% python3 -q
>>> import numpy as np
>>> np.set_printoptions(precision=2, suppress=True, linewidth=140)
>>> rnd = lambda a: np.round(a, 2) + 0
>>> E = np.load("layer9.npy")
>>> E
array([[-1,  1,  2, -2],
       [-1,  1,  0, -2],
       [ 2, -2,  2,  4]])
>>> C2 = E.T @ E
>>> C2
array([[  6,  -6,   2,  12],
       [ -6,   6,  -2, -12],
       [  2,  -2,   8,   4],
       [ 12, -12,   4,  24]])
>>> np.linalg.matrix_rank(C2)
np.int64(2)
>>> blk = np.stack([C2, -2 * C2, C2[::-1]])
>>> np.einsum("bij,cij->bc", blk, blk)
array([[ 1408, -2816,   704],
       [-2816,  5632, -1408],
       [  704, -1408,  1408]])
>>> np.linalg.matrix_rank(blk.reshape(3, -1))
np.int64(2)
>>> np.linalg.matrix_rank(blk)
array([2, 2, 2])
>>> (blk @ C2.T).shape
(3, 4, 4)
>>> blk.sum(axis=0)
array([[  6,  -6,   2,  12],
       [  8,  -8,  10,  16],
       [ -8,   8, -10, -16],
       [ -6,   6,  -2, -12]])
>>> data = np.load("sample4.npy")
>>> data
array([[1, 0, 0],
       [1, 1, 0],
       [1, 0, 1]])
>>> np.prod(np.diag(data)), rnd(np.linalg.det(data))
(np.int64(1), np.float64(1.0))
>>> [int(np.linalg.matrix_rank(np.linalg.matrix_power(data, p))) for p in range(1, 4)]
[3, 3, 3]
>>> rnd(np.sort(np.linalg.eigvals(data)))
array([1., 1., 1.])
>>> u, v = data[2], data[0]
>>> u @ u
np.int64(2)
>>> pr = (u @ v) / (u @ u) * u
>>> pr
array([0.5, 0. , 0.5])
>>> np.linalg.matrix_rank(np.outer(u, v))
np.int64(1)
>>> rnd(np.linalg.norm(u + v) ** 2 + np.linalg.norm(u - v) ** 2)
np.float64(6.0)
>>> B = data / np.linalg.norm(data, axis=1, keepdims=True)
>>> C2 = B @ B.T
>>> rnd(C2)
array([[1.  , 0.71, 0.71],
       [0.71, 1.  , 0.5 ],
       [0.71, 0.5 , 1.  ]])
>>> np.argwhere(np.triu(np.abs(C2) > 0.95, 1))
array([], shape=(0, 2), dtype=int64)
>>> rnd(np.degrees(np.arccos(np.clip(C2[0, 2], -1, 1))))
np.float64(45.0)
>>> (C2 - 2 * np.eye(3)).round(6).argmax(axis=1)
array([1, 0, 0])
>>> U, s, VT = np.linalg.svd(data, full_matrices=False)
>>> rnd(s / s[0])
array([1.  , 0.52, 0.27])
>>> np.abs(U[:, 0]).round(6).argmax()
np.int64(1)
>>> A = np.load("block0.npy")
>>> A
array([[ 1,  1,  1,  1, -1, -1, -1, -1],
       [ 1, -1,  1, -1, -1,  1, -1,  1],
       [ 1, -1, -1,  1, -1,  1,  1, -1],
       [ 1, -1,  1, -1,  1, -1,  1, -1]])
>>> rng = np.random.default_rng(7222)
>>> B = A + rng.integers(-2, 3, (4, 3)) @ rng.integers(-2, 3, (3, 8))
>>> B
array([[ 3,  1,  2, -4, -5,  2,  0, -1],
       [ 2,  1,  0,  1, -2,  3, -3, -1],
       [-1,  3, -1,  3, -3,  7, -5, -1],
       [ 7,  3, -3,  5, -1,  1, -1, -9]])
>>> np.linalg.matrix_rank(B - A, tol=1e-8)
np.int64(3)
>>> rnd(np.linalg.svd(B - A, compute_uv=False))
array([14.89,  9.21,  7.24,  0.  ])
>>> np.abs(B - A).sum(axis=1)
array([16, 13, 22, 34])
>>> B - A
array([[ 2,  0,  1, -5, -4,  3,  1,  0],
       [ 1,  2, -1,  2, -1,  2, -2, -2],
       [-2,  4,  0,  2, -2,  6, -6,  0],
       [ 6,  4, -4,  6, -2,  2, -2, -8]])
